>>> import numpy as np
>>> np.set_printoptions(suppress=True, linewidth=200)
>>> rd = lambda a: np.round(a, 1) + 0
>>> m1 = np.load("w.npy")
>>> m1
array([[ 0,  0,  0, -1],
       [ 0,  0,  0,  0],
       [ 0,  0,  0,  0]])
>>> # looks like rank 1
>>> np.argsort(-np.linalg.norm(m1, axis=0).round(6), kind="stable")[:3]
array([3, 0, 1])
>>> rd(np.linalg.norm(m1, 2) / np.linalg.norm(m1))
np.float64(1.0)
>>> [round(float(x), 1) for x in np.linalg.svd(m1, compute_uv=False)[:3]]
[1.0, 0.0, 0.0]
>>> F = np.load("data.npy")
>>> F
array([[0, 0, 1],
       [0, 0, 0],
       [1, 0, 0]])
>>> # splits into 2 blocks
>>> F.sum(axis=0)
array([1, 0, 1])
>>> F @ F
array([[1, 0, 0],
       [0, 0, 0],
       [0, 0, 1]])
>>> L = np.diag(F.sum(axis=1)) - F
>>> (np.linalg.eigvalsh(L) < 1e-8).sum()
np.int64(2)
>>> L @ np.ones(3)
array([0., 0., 0.])
>>> np.linalg.matrix_rank(L)
np.int64(1)
>>> rd(np.linalg.eigvalsh(L))
array([0., 0., 2.])
>>> left, sigma, Vh = np.linalg.svd(F, full_matrices=False)
>>> sigma / sigma[0]
array([1., 1., 0.])
>>> np.allclose(left * sigma @ Vh, F)
True
>>> np.cumsum(sigma ** 2) / np.sum(sigma ** 2)
array([0.5, 1. , 1. ])
>>> (sigma > 1e-8).sum()
np.int64(2)
>>> Vh @ Vh.T
array([[1., 0., 0.],
       [0., 1., 0.],
       [0., 0., 1.]])
>>> np.allclose(F @ F.T, F.T @ F)
True
>>> rd(np.abs(np.linalg.eigvals(F)).max())
np.float64(1.0)
>>> np.trace(F)
np.int64(0)
>>> F @ F
array([[1, 0, 0],
       [0, 0, 0],
       [0, 0, 1]])
>>> np.allclose(F, F.T)
True
>>> (F + F.T) / 2
array([[0., 0., 1.],
       [0., 0., 0.],
       [1., 0., 0.]])
>>> vals, evecs = np.linalg.eigh(F)
>>> (vals > 1e-8).sum(), (vals < -1e-8).sum()
(np.int64(1), np.int64(1))
>>> rd(np.abs(evecs[:, -1]))
array([0.7, 0. , 0.7])
>>> vals
array([-1.,  0.,  1.])
>>> np.unique(vals.round(6) + 0, return_counts=True)[1]
array([1, 1, 1])
>>> np.abs(evecs[:, -1]).round(6).argmax()
np.int64(0)
>>> rd(evecs.T @ F @ evecs)
array([[-1.,  0.,  0.],
       [ 0.,  0.,  0.],
       [ 0.,  0.,  1.]])
>>> rd(evecs @ np.diag(vals) @ evecs.T)
array([[0., 0., 1.],
       [0., 0., 0.],
       [1., 0., 0.]])
>>> rd(evecs.T @ evecs)
array([[1., 0., 0.],
       [0., 1., 0.],
       [0., 0., 1.]])
>>> vals.sum(), np.trace(F)
(np.float64(0.0), np.int64(0))
>>> rd(np.linalg.norm(F, axis=0))
array([1., 0., 1.])
>>> F[:, 2] @ F[:, 1]
np.int64(0)
>>> Y = np.array([[-3, -1], [1, 1]])
>>> C = np.array([[1, -8], [1, 2]])
>>> A = np.kron(Y, C)
>>> A
array([[-3, 24, -1,  8],
       [-3, -6, -1, -2],
       [ 1, -8,  1, -8],
       [ 1,  2,  1,  2]])
>>> Y = A / np.linalg.norm(A, axis=1, keepdims=True)
>>> cov = Y @ Y.T
>>> np.argwhere(np.triu(np.abs(cov) > 0.95, 1))
array([], shape=(0, 2), dtype=int64)
>>> (cov - 2 * np.eye(4)).round(6).argmax(axis=1)
array([3, 2, 1, 0])
>>> (np.abs(cov) > 0.9).astype(int)
array([[1, 0, 0, 0],
       [0, 1, 0, 0],
       [0, 0, 1, 0],
       [0, 0, 0, 1]])
>>> feats = np.loadtxt("block13.csv", delimiter=",")
>>> feats
array([[ 3., -3.,  0.,  3.],
       [-1.,  0., -1.,  2.],
       [-2., -3., -3.,  1.],
       [-2.,  0.,  1., -2.]])
>>> def softmax(z):
...     e = np.exp(z - z.max(axis=-1, keepdims=True))
...     return e / e.sum(axis=-1, keepdims=True)
... 
>>> rd(softmax(m1[0] + 3))
array([0.3, 0.3, 0.3, 0.1])
>>> rd(softmax(10 * m1[0]))
array([0.3, 0.3, 0.3, 0. ])
>>> rd(softmax(m1[0]))
array([0.3, 0.3, 0.3, 0.1])
>>> scores = m1 @ m1.T / np.sqrt(4)
>>> rd(softmax(scores + np.triu(np.full(scores.shape, -np.inf), 1)))
array([[1. , 0. , 0. ],
       [0.5, 0.5, 0. ],
       [0.3, 0.3, 0.3]])
>>> softmax(scores).round(6).argmax(axis=1)
array([0, 0, 0])
>>> vec = np.array([0, 6, 2, 3])
>>> h1 = np.maximum(feats @ vec, 0)
>>> np.maximum(feats @ vec, 0) - np.maximum(-feats @ vec, 0)
array([ -9.,   4., -21.,  -4.])
>>> np.maximum(feats @ (3 * vec), 0)
array([ 0., 12.,  0.,  0.])
>>> feats * (h1 > 1e-9)[:, None]
array([[ 0., -0.,  0.,  0.],
       [-1.,  0., -1.,  2.],
       [-0., -0., -0.,  0.],
       [-0.,  0.,  0., -0.]])
>>> np.flatnonzero(h1 > 1e-9)
array([1])
>>> (feats - feats.T) / 2
array([[ 0. , -1. ,  1. ,  2.5],
       [ 1. ,  0. ,  1. ,  1. ],
       [-1. , -1. ,  0. ,  0. ],
       [-2.5, -1. ,  0. ,  0. ]])
>>> np.trace(feats)
np.float64(-2.0)
>>> np.allclose(feats @ feats.T, feats.T @ feats)
False
>>> (feats + feats.T) / 2
array([[ 3. , -2. , -1. ,  0.5],
       [-2. ,  0. , -2. ,  1. ],
       [-1. , -2. , -3. ,  1. ],
       [ 0.5,  1. ,  1. , -2. ]])
>>> np.allclose(feats, feats.T)
False
>>> vec = np.array([2, 1, 2, 1])
>>> rhs = feats @ vec
>>> rhs
array([  6.,  -2., -12.,  -4.])
>>> rd(np.linalg.solve(feats, rhs + feats[:, 1]))
array([2., 2., 2., 1.])
>>> rd(np.linalg.solve(feats, feats[:, 0]))
array([1., 0., 0., 0.])
>>> rd(np.linalg.solve(feats, 4 * rhs))
array([8., 4., 8., 4.])
>>> vec = np.array([2, 1, -2, 1])
>>> rhs = feats @ vec
>>> beta, lr = np.zeros(4), 1 / np.linalg.norm(feats, 2) ** 2
>>> for i in range(25):
...     beta -= lr * feats.T @ (feats @ beta - rhs)
...     if i % 5 == 0: print(i, round(np.linalg.norm(feats @ beta - rhs), 1))
... 
0 4.4
5 2.5
10 1.8
15 1.4
20 1.2
>>> rd(np.linalg.cond(feats))
np.float64(5.4)
>>> data = np.load("test15.npy")
>>> rd(data)
array([[0.5, 0. , 0.5, 0. ],
       [0. , 0.5, 0. , 0.5],
       [0.5, 0. , 0.5, 0. ],
       [0.3, 0. , 0.3, 0.3]])
>>> # rank 3
>>> u = np.array([-1, 3, 3, -1])
>>> Y = A + np.outer(u, np.eye(4)[2])
>>> Y
array([[-3., 24., -2.,  8.],
       [-3., -6.,  2., -2.],
       [ 1., -8.,  4., -8.],
       [ 1.,  2.,  0.,  2.]])
>>> data @ np.ones(4)
array([1., 1., 1., 1.])
>>> rd(np.linalg.matrix_power(data, 100))
array([[0.5, 0. , 0.5, 0. ],
       [0.5, 0. , 0.5, 0. ],
       [0.5, 0. , 0.5, 0. ],
       [0.5, 0. , 0.5, 0. ]])
>>> rd(np.sort(np.abs(np.linalg.eigvals(data)))[::-1])
array([1. , 0.5, 0.3, 0. ])
>>> pr = np.eye(4)[2]
>>> for _ in range(5):
...     pr = pr @ data
...     print(pr.round(1))
... 
[0.5 0.  0.5 0. ]
[0.5 0.  0.5 0. ]
[0.5 0.  0.5 0. ]
[0.5 0.  0.5 0. ]
[0.5 0.  0.5 0. ]
>>> rd(softmax(data[3]))
array([0.3, 0.2, 0.3, 0.3])
>>> rd(softmax(data).sum(axis=1))
array([1., 1., 1., 1.])
>>> scores = data @ data.T / np.sqrt(4)
>>> rd(softmax(scores))
array([[0.3, 0.2, 0.3, 0.2],
       [0.2, 0.3, 0.2, 0.2],
       [0.3, 0.2, 0.3, 0.2],
       [0.3, 0.2, 0.3, 0.3]])
>>> softmax(scores).round(6).argmax(axis=1)
array([0, 1, 0, 0])
>>> left, sigma, Vh = np.linalg.svd(data)
>>> rd(sigma)
array([1.1, 0.7, 0.2, 0. ])
>>> Y = left[:, :3] @ np.diag(sigma[:3]) @ Vh[:3]
>>> rd(np.linalg.norm(data - Y, 2)), rd(sigma[3])
(np.float64(0.0), np.float64(0.0))
>>> rd(Y)
array([[0.5, 0. , 0.5, 0. ],
       [0. , 0.5, 0. , 0.5],
       [0.5, 0. , 0.5, 0. ],
       [0.3, 0. , 0.3, 0.3]])
>>> ang = np.radians(15)
>>> Rm = np.eye(4)
>>> Rm[0, 0] = Rm[1, 1] = np.cos(ang)
>>> Rm[0, 1], Rm[1, 0] = -np.sin(ang), np.sin(ang)
>>> rd(Rm)
array([[ 1. , -0.3,  0. ,  0. ],
       [ 0.3,  1. ,  0. ,  0. ],
       [ 0. ,  0. ,  1. ,  0. ],
       [ 0. ,  0. ,  0. ,  1. ]])
>>> Y = data @ Rm.T
>>> np.allclose(data @ data.T, Y @ Y.T)
True
>>> rd(Y)
array([[ 0.5,  0.1,  0.5,  0. ],
       [-0.1,  0.5,  0. ,  0.5],
       [ 0.5,  0.1,  0.5,  0. ],
       [ 0.3,  0.1,  0.3,  0.3]])
>>> mat = np.load("out1.npy")
>>> rd(mat)
array([[-1.3,  0.9, -3.6,  0.7],
       [-1.2, -0.7,  1. ,  3.6],
       [ 2.2, -2.9, -1.4,  0.6],
       [ 2.8,  2.5, -0.1,  1.4]])
>>> rd(np.poly(mat))
array([   1. ,    2. ,    0. ,  -31.6, -256. ])
>>> rd(np.linalg.det(mat.T))
np.float64(-256.0)
>>> rd(np.linalg.det(2 * mat)), rd(np.linalg.det(mat))
(np.float64(-4096.0), np.float64(-256.0))
>>> rd(np.einsum("ij,ji->", mat, mat))
np.float64(3.9)
>>> rng = np.random.default_rng(776)
>>> idx = rng.permutation(4)
>>> idx
array([1, 0, 3, 2])
>>> Y = mat[idx][:, idx]
>>> np.allclose(Y, mat)
False
>>> rd(np.linalg.det(Y)), rd(np.linalg.det(mat[idx]))
(np.float64(-256.0), np.float64(-256.0))
>>> P = np.triu(np.array([[5, -5, -3, -1], [-3, 3, -5, 5], [3, 4, -1, -1], [-2, -5, -2, 0]]), 1) + np.eye(4)
>>> Y = P @ mat @ np.linalg.inv(P)
>>> rd(P @ mat - mat @ P)
array([[ -3.3,   3. ,  -0.4, -30.6],
       [  2.8,  21. ,  -0.6,   7.3],
       [ -2.8,   8.7,  -7.9,  14.1],
       [  0. ,  13.9,  20.7,  -9.7]])
>>> rd(np.trace(Y)), rd(np.trace(mat))
(np.float64(-2.0), np.float64(-2.0))
>>> rd(np.linalg.det(Y))
np.float64(-256.0)
>>> np.linalg.matrix_rank(Y)
np.int64(4)
>>> rd(mat @ mat.T)
array([[16.,  0.,  0.,  0.],
       [ 0., 16.,  0.,  0.],
       [ 0.,  0., 16.,  0.],
       [ 0.,  0.,  0., 16.]])
>>> rd(mat[:, 2] @ mat[:, 3])
np.float64(0.0)
>>> E = np.load("dump.npy")
>>> E
array([[ 1, -2,  4, -8],
       [ 1, -1,  1, -1],
       [ 1,  0,  0,  0]])
>>> # row 0 is much longer than the rest
>>> u, g = E[0], E[1]
>>> u @ g
np.int64(15)
>>> u @ u
np.int64(85)
>>> pr = (u @ g) / (u @ u) * u
>>> rd(np.linalg.norm(u + g) ** 2 + np.linalg.norm(u - g) ** 2)
np.float64(178.0)
>>> rd((g - pr) @ u)
np.float64(0.0)
>>> np.outer(u, g)
array([[ 1, -1,  1, -1],
       [-2,  2, -2,  2],
       [ 4, -4,  4, -4],
       [-8,  8, -8,  8]])
>>> Y = np.array([[-3, 3, -4], [1, -3, 5], [3, -3, -4], [-3, 0, 5]])
>>> np.einsum("ij->j", E)
array([ 3, -3,  5, -9])
>>> K = np.load("arr.npy")
>>> K
array([[ 7,  0,  0],
       [ 0,  0,  0],
       [ 2,  0,  0],
       [ 0,  0,  0],
       [17,  0,  0],
       [ 0,  0,  0],
       [17,  0,  0],
       [17,  0,  0],
       [12,  0,  0],
       [12,  0,  0]])
>>> left, sigma, Vh = np.linalg.svd(K)
>>> np.argmax(sigma[:-1] / (sigma[1:] + 1e-6)) + 1
np.int64(1)
>>> rd(sigma)
array([34.8,  0. ,  0. ])
>>> Y = left[:, :1] @ np.diag(sigma[:1]) @ Vh[:1]
>>> np.linalg.matrix_rank(Y)
np.int64(1)
>>> rd(np.linalg.norm(K - Y, 2)), sigma[1]
(np.float64(0.0), np.float64(0.0))
>>> np.abs(np.diag(np.linalg.qr(K)[1])) > 1e-9
array([ True, False, False])
>>> rd(np.trace(np.linalg.pinv(K) @ K))
np.float64(1.0)
>>> rd(K @ np.linalg.pinv(K) @ K)
array([[ 7.,  0.,  0.],
       [ 0.,  0.,  0.],
       [ 2.,  0.,  0.],
       [ 0.,  0.,  0.],
       [17.,  0.,  0.],
       [ 0.,  0.,  0.],
       [17.,  0.,  0.],
       [17.,  0.,  0.],
       [12.,  0.,  0.],
       [12.,  0.,  0.]])
>>> W1 = np.array([[-3, -3, -3], [0, -3, -1], [1, -3, 1], [0, 3, 0]])
>>> beta = np.array([4, 0, 1])
>>> H = np.maximum(E @ W1 + beta, 0)
>>> H
array([[5, 0, 4],
       [2, 0, 0],
       [1, 0, 0]])
>>> np.linalg.matrix_rank(H)
np.int64(2)
>>> C = np.array([[4, -6, -5], [3, -4, 2], [9, 0, -6]])
>>> W1 @ C
array([[-48,  30,  27],
       [-18,  12,   0],
       [  4,   6, -17],
       [  9, -12,   6]])
